% ipython --no-banner

In [1]: import numpy as np

In [2]: np.set_printoptions(suppress=True, linewidth=200)

In [3]: data = np.loadtxt("dump.csv", delimiter=",")

In [4]: print(data)
[[-0.9  0.1 -0.7  0.4 -0.9 -0.1]
 [ 1.  -0.9  1.  -0.4 -0.6 -0.4]
 [-1.   0.6 -0.9  0.9  1.   1. ]
 [-0.2  0.  -0.2  0.  -0.7 -0.3]
 [-0.1  0.2  0.   0.3  1.   0.7]
 [ 1.  -0.8  1.  -0.4 -0.3 -0.3]
 [ 1.  -0.6  1.  -0.8 -0.8 -0.8]
 [ 0.3  0.7 -0.7 -0.5  0.9 -0.2]
 [-0.7  0.9 -1.  -0.3  0.6 -0.2]
 [ 0.9 -0.9  1.   0.5  1.   0.9]
 [ 0.8  0.7 -0.8 -0.8 -0.7 -0.9]
 [-1.   0.6 -0.9  0.9  1.   1. ]
 [-0.4  0.8 -0.9 -0.1  1.   0.5]
 [ 0.8  0.7 -0.8 -0.8 -0.7 -0.9]
 [-0.4 -0.8  1.   0.9  1.   1. ]
 [ 0.4  0.2 -0.5 -0.6 -1.  -0.9]
 [-0.6 -0.8  0.9  0.8  0.5  0.9]
 [-0.3 -0.7  0.7  0.5 -0.5  0.4]
 [ 1.  -0.1  0.6 -0.9 -0.9 -0.9]
 [-0.6 -0.4  0.4  0.6  0.6  0.8]
 [ 1.  -0.9  1.  -0.5  0.2 -0.2]
 [-0.9 -0.3 -0.4  0.7 -0.6  0.5]
 [ 1.  -0.9  1.  -0.1  0.7  0.4]
 [-1.   0.9 -1.   0.2 -0.1 -0.1]
 [ 0.9 -0.5  0.9 -0.1  0.8  0.3]
 [ 0.8  0.1 -0.1 -0.8 -1.  -0.9]
 [-1.   0.  -0.5  0.9  1.   1. ]
 [ 1.  -1.   1.   0.1 -0.2  0.5]
 [-0.1  0.7 -0.6  0.   1.   0.8]
 [-0.7  0.8 -1.  -0.4 -0.7 -0.7]
 [ 0.7  0.1  0.  -0.6 -0.7 -0.7]]

In [5]: # row 11 repeats row 2

In [6]: Xs = data - data.mean(axis=0)

In [7]: vecs = np.linalg.svd(Xs)[2][:3]

In [8]: B = Xs - Xs @ vecs.T @ vecs

In [9]: print(np.linalg.norm(B, axis=1).round(6).argmax())
27

In [10]: print(np.round(np.linalg.norm(B) / np.linalg.norm(Xs), 1))
0.1

In [11]: print(np.round(np.diag(vecs.T @ vecs), 1))
[0.6 0.4 0.5 0.3 0.8 0.3]

In [12]: print(np.round((Xs @ vecs.T).std(axis=0), 1))
[1.2 1.1 0.6]

In [13]: print(np.round(np.cov(Xs @ vecs.T, rowvar=False), 1) + 0)
[[1.5 0.  0. ]
 [0.  1.2 0. ]
 [0.  0.  0.4]]

In [14]: B = np.c_[data[:, :3] @ np.array([[9, 1, 9], [3, 2, 9], [9, 7, 2]]), np.array([0, 1, 3, 1, -3, 3, 0, -2, -2, -1, -3, 1, -2, -3, 0, 3, 2, 3, 3, 1, 1, -2, -3, -1, -2, 2, -3, 2, 3, -2, 1])]

In [15]: print(B.round(1))
[[-14.1  -5.6  -8.6   0. ]
 [ 15.3   6.2   2.9   1. ]
 [-15.3  -6.1  -5.4   3. ]
 [ -3.6  -1.6  -2.2   1. ]
 [ -0.3   0.3   0.9  -3. ]
 [ 15.6   6.4   3.8   3. ]
 [ 16.2   6.8   5.6   0. ]
 [ -1.5  -3.2   7.6  -2. ]
 [-12.6  -5.9  -0.2  -2. ]
 [ 14.4   6.1   2.   -1. ]
 [  2.1  -3.4  11.9  -3. ]
 [-15.3  -6.1  -5.4   1. ]
 [ -9.3  -5.1   1.8  -2. ]
 [  2.1  -3.4  11.9  -3. ]
 [  3.    5.   -8.8   0. ]
 [ -0.3  -2.7   4.4   3. ]
 [  0.3   4.1 -10.8   2. ]
 [  1.5   3.2  -7.6   3. ]
 [ 14.1   5.    9.3   3. ]
 [ -3.    1.4  -8.2   1. ]
 [ 15.3   6.2   2.9   1. ]
 [-12.6  -4.3 -11.6  -2. ]
 [ 15.3   6.2   2.9  -3. ]
 [-15.3  -6.2  -2.9  -1. ]
 [ 14.7   6.2   5.4  -2. ]
 [  6.6   0.3   7.9   2. ]
 [-13.5  -4.5 -10.   -3. ]
 [ 15.    6.    2.    2. ]
 [ -4.2  -2.9   4.2   3. ]
 [-12.9  -6.1  -1.1  -2. ]
 [  6.6   0.9   7.2   1. ]]

In [16]: print(np.linalg.matrix_rank(np.c_[data, B]))
7

In [17]: print(np.linalg.matrix_rank(B))
4

In [18]: print(np.round(np.linalg.lstsq(data, B[:, 0])[0], 1) + 0)
[9. 3. 9. 0. 0. 0.]

In [19]: blk = np.stack([B, -1 * B, B[::-1]])

In [20]: print(np.linalg.matrix_rank(blk.reshape(3, -1)))
2

In [21]: print(np.round(np.einsum("bij,cij->bc", blk, blk), 1))
[[ 6119.6 -6119.6  -735.2]
 [-6119.6  6119.6   735.2]
 [ -735.2   735.2  6119.6]]

In [22]: print((blk @ B.T).shape)
(3, 31, 31)

In [23]: print(np.round(blk.sum(axis=0), 1))
[[  6.6   0.9   7.2   1. ]
 [-12.9  -6.1  -1.1  -2. ]
 [ -4.2  -2.9   4.2   3. ]
 [ 15.    6.    2.    2. ]
 [-13.5  -4.5 -10.   -3. ]
 [  6.6   0.3   7.9   2. ]
 [ 14.7   6.2   5.4  -2. ]
 [-15.3  -6.2  -2.9  -1. ]
 [ 15.3   6.2   2.9  -3. ]
 [-12.6  -4.3 -11.6  -2. ]
 [ 15.3   6.2   2.9   1. ]
 [ -3.    1.4  -8.2   1. ]
 [ 14.1   5.    9.3   3. ]
 [  1.5   3.2  -7.6   3. ]
 [  0.3   4.1 -10.8   2. ]
 [ -0.3  -2.7   4.4   3. ]
 [  3.    5.   -8.8   0. ]
 [  2.1  -3.4  11.9  -3. ]
 [ -9.3  -5.1   1.8  -2. ]
 [-15.3  -6.1  -5.4   1. ]
 [  2.1  -3.4  11.9  -3. ]
 [ 14.4   6.1   2.   -1. ]
 [-12.6  -5.9  -0.2  -2. ]
 [ -1.5  -3.2   7.6  -2. ]
 [ 16.2   6.8   5.6   0. ]
 [ 15.6   6.4   3.8   3. ]
 [ -0.3   0.3   0.9  -3. ]
 [ -3.6  -1.6  -2.2   1. ]
 [-15.3  -6.1  -5.4   3. ]
 [ 15.3   6.2   2.9   1. ]
 [-14.1  -5.6  -8.6   0. ]]

In [24]: J = np.load("out19.npy")

In [25]: print(J)
[[1 2 1 0 3 3 3 0 1]
 [2 4 2 0 6 6 6 0 2]
 [1 2 1 0 3 3 3 0 1]
 [0 0 0 0 0 0 0 0 0]
 [3 6 3 0 9 9 9 0 3]
 [3 6 3 0 9 9 9 0 3]
 [3 6 3 0 9 9 9 0 3]
 [0 0 0 0 0 0 0 0 0]
 [1 2 1 0 3 3 3 0 1]]

In [26]: def softmax(z):
    ...:     e = np.exp(z - z.max(axis=-1, keepdims=True))
    ...:     return e / e.sum(axis=-1, keepdims=True)
    ...: 

In [27]: print(np.round(softmax(J[6] + 4), 1) + 0)
[0.  0.  0.  0.  0.3 0.3 0.3 0.  0. ]

In [28]: print(np.round(softmax(J).sum(axis=1), 1))
[1. 1. 1. 1. 1. 1. 1. 1. 1.]

In [29]: scores = J @ J.T / np.sqrt(9)

In [30]: print(np.round(softmax(scores), 1) + 0)
[[0.  0.  0.  0.  0.3 0.3 0.3 0.  0. ]
 [0.  0.  0.  0.  0.3 0.3 0.3 0.  0. ]
 [0.  0.  0.  0.  0.3 0.3 0.3 0.  0. ]
 [0.1 0.1 0.1 0.1 0.1 0.1 0.1 0.1 0.1]
 [0.  0.  0.  0.  0.3 0.3 0.3 0.  0. ]
 [0.  0.  0.  0.  0.3 0.3 0.3 0.  0. ]
 [0.  0.  0.  0.  0.3 0.3 0.3 0.  0. ]
 [0.1 0.1 0.1 0.1 0.1 0.1 0.1 0.1 0.1]
 [0.  0.  0.  0.  0.3 0.3 0.3 0.  0. ]]

In [31]: K = np.load("w.npy")

In [32]: print(K)
[[ 0  0  4 -5 -2 -1 -1  4 -2]
 [ 0  0 -1  4  0  0 -3  1  0]
 [-4  1  0  0  0 -1  0  1  0]
 [ 5 -4  0  0  2  4 -1  0 -1]
 [ 2  0  0 -2  0  3  2 -1  5]
 [ 1  0  1 -4 -3  0  2 -1  2]
 [ 1  3  0  1 -2 -2  0 -3 -2]
 [-4 -1 -1  0  1  1  3  0 -1]
 [ 2  0  0  1 -5 -2  2  1  0]]

In [33]: print(np.linalg.cond(K) > 100)
True

In [34]: print(np.argsort(-np.linalg.norm(K, axis=0).round(6), kind="stable")[:3])
[0 3 4]

In [35]: U, sigma, vt = np.linalg.svd(K)

In [36]: print(np.argmax(sigma[:-1] / (sigma[1:] + 1e-6)) + 1)
8

In [37]: print(sigma.round(1) + 0)
[9.9 9.9 7.7 7.7 4.6 4.6 1.3 1.3 0. ]

In [38]: B = U[:, :8] @ np.diag(sigma[:8]) @ vt[:8]

In [39]: print(B.round(1) + 0)
[[ 0.  0.  4. -5. -2. -1. -1.  4. -2.]
 [ 0.  0. -1.  4.  0.  0. -3.  1.  0.]
 [-4.  1.  0.  0.  0. -1.  0.  1.  0.]
 [ 5. -4.  0.  0.  2.  4. -1.  0. -1.]
 [ 2.  0.  0. -2.  0.  3.  2. -1.  5.]
 [ 1.  0.  1. -4. -3.  0.  2. -1.  2.]
 [ 1.  3.  0.  1. -2. -2.  0. -3. -2.]
 [-4. -1. -1.  0.  1.  1.  3.  0. -1.]
 [ 2.  0.  0.  1. -5. -2.  2.  1.  0.]]

In [40]: print(round(float(np.abs(K - B).max()), 1))
0.0

In [41]: print(np.linalg.matrix_rank(K, rtol=0.05))
8

In [42]: B = np.array([[-3, -2, -1],
    ...:     [-3, 2, 2],
    ...:     [1, -2, 2],
    ...:     [-2, 1, -2],
    ...:     [-3, -3, -1],
    ...:     [2, 3, 2],
    ...:     [2, -1, -3],
    ...:     [-2, 1, 3],
    ...:     [-3, 0, -2]])

In [43]: print(K @ B)
[[ 14  -5  37]
 [-17  10   2]
 [  5   8   7]
 [  0 -11  -2]
 [ -5   0 -11]
 [ 15  -2  -1]
 [  0   2  -4]
 [ 22   5  -6]
 [  5   5  -6]]

In [44]: print(np.vstack([K, B.T]).shape)
(12, 9)

In [45]: print(np.linalg.matrix_rank(K @ B))
3

In [46]: f = np.array([-9, 5])

In [47]: print(np.convolve(K[3], f))
[-45  61 -20   0 -18 -26  29  -5   9  -5]

In [48]: print(np.array([np.convolve(row, f, "same") for row in K]))
[[  0   0 -36  65  -7  -1   4 -41  38]
 [  0   0   9 -41  20   0  27 -24   5]
 [ 36 -29   5   0   0   9  -5  -9   5]
 [-45  61 -20   0 -18 -26  29  -5   9]
 [-18  10   0  18 -10 -27  -3  19 -50]
 [ -9   5  -9  41   7 -15 -18  19 -23]
 [ -9 -22  15  -9  23   8 -10  27   3]
 [ 36 -11   4  -5  -9  -4 -22  15   9]
 [-18  10   0  -9  50  -7 -28   1   5]]

In [49]: print(np.cross(K[3, :3], K[5, :3]))
[-4 -5  4]

In [50]: E = np.loadtxt("data.csv", delimiter=",")

In [51]: print(E.round(1) + 0)
[[ 0.   0.5  0.2  0.7  0.1  0.5  0.5  0.2 -0.4]
 [ 0.   0.  -0.1  0.4  0.2  0.2  0.1 -0.2  0.3]
 [-2.9  2.4  4.8  3.9  4.2 -4.6 -6.4  1.1  0.5]
 [-1.1  1.   1.9  1.8  0.7 -1.1 -2.5  0.4  0. ]
 [-1.8  2.3  3.3  2.7  2.4 -3.1 -4.4  0.2  0.3]
 [ 2.4 -1.7 -3.7 -2.6 -2.7  3.4  4.8 -1.2 -0.4]
 [-3.1  3.1  5.6  3.8  4.8 -4.4 -6.7  1.   0.5]
 [ 1.8 -1.8 -3.3 -2.5 -2.7  2.8  4.2 -1.2 -0.3]
 [-2.1  2.   3.4  2.8  2.8 -3.1 -4.1  0.7  0. ]
 [ 3.1 -2.8 -5.7 -4.3 -4.4  4.9  6.2 -1.  -0.4]
 [-0.5 -0.5  0.1  0.1  0.   0.   0.   0.1 -0.3]
 [ 0.   0.1 -0.1 -0.1  0.   0.2  0.1  0.   0.1]
 [ 0.9 -0.7 -1.9 -0.8 -1.5  1.1  2.2 -0.5 -0.3]
 [ 2.3 -2.5 -3.2 -2.7 -2.5  2.7  4.8 -0.3 -0.7]
 [ 1.5 -0.9 -2.1 -1.2 -1.6  1.5  2.  -0.1  0. ]]

In [52]: ang = np.radians(20)

In [53]: R = np.eye(9)

In [54]: R[8, 8] = R[3, 3] = np.cos(ang)

In [55]: R[8, 3], R[3, 8] = -np.sin(ang), np.sin(ang)

In [56]: print(R.round(1))
[[ 1.   0.   0.   0.   0.   0.   0.   0.   0. ]
 [ 0.   1.   0.   0.   0.   0.   0.   0.   0. ]
 [ 0.   0.   1.   0.   0.   0.   0.   0.   0. ]
 [ 0.   0.   0.   0.9  0.   0.   0.   0.   0.3]
 [ 0.   0.   0.   0.   1.   0.   0.   0.   0. ]
 [ 0.   0.   0.   0.   0.   1.   0.   0.   0. ]
 [ 0.   0.   0.   0.   0.   0.   1.   0.   0. ]
 [ 0.   0.   0.   0.   0.   0.   0.   1.   0. ]
 [ 0.   0.   0.  -0.3  0.   0.   0.   0.   0.9]]

In [57]: B = E @ R.T

In [58]: print(np.round(np.linalg.svd(E, compute_uv=False), 1), np.round(np.linalg.svd(B, compute_uv=False), 1))
[28.3  1.6  1.5  1.2  1.   0.8  0.7  0.6  0.4] [28.3  1.6  1.5  1.2  1.   0.8  0.7  0.6  0.4]

In [59]: print(np.round(np.abs(B - E).max(axis=0), 1))
[0.  0.  0.  0.2 0.  0.  0.  0.  1.5]

In [60]: print(np.allclose(E @ E.T, B @ B.T))
True

In [61]: m1 = np.array([[0, 0, 0, 0, 0, 0, 0, 0, 0, 0],
    ...:     [-1, 0, -1, -1, -2, -2, 0, -1, -1, -1],
    ...:     [-1, 0, -1, -1, -2, -2, 0, -1, -1, -1],
    ...:     [1, 0, 1, 1, 2, 2, 0, 1, 1, 1],
    ...:     [-1, 0, -1, -1, -2, -2, 0, -1, -1, -1],
    ...:     [3, 0, 3, 3, 6, 6, 0, 3, 3, 3]])

In [62]: U, sigma, vt = np.linalg.svd(m1)

In [63]: vecs = vt[:(sigma > 1e-8).sum()]

In [64]: rng = np.random.default_rng(22)

In [65]: vec = m1[0] + -2 * m1[2] + rng.integers(2) * np.eye(10)[4]

In [66]: print(vec)
[2. 0. 2. 2. 5. 4. 0. 2. 2. 2.]

In [67]: print(np.allclose(vecs.T @ vecs @ vec, vec))
False

In [68]: print(np.linalg.matrix_rank(np.vstack([m1, vec])))
2

In [69]: print(np.round(np.linalg.norm(vec - vecs.T @ vecs @ vec), 1))
0.8

In [70]: print(np.round(np.diag(vecs.T @ vecs), 1))
[0.1 0.  0.1 0.1 0.3 0.3 0.  0.1 0.1 0.1]
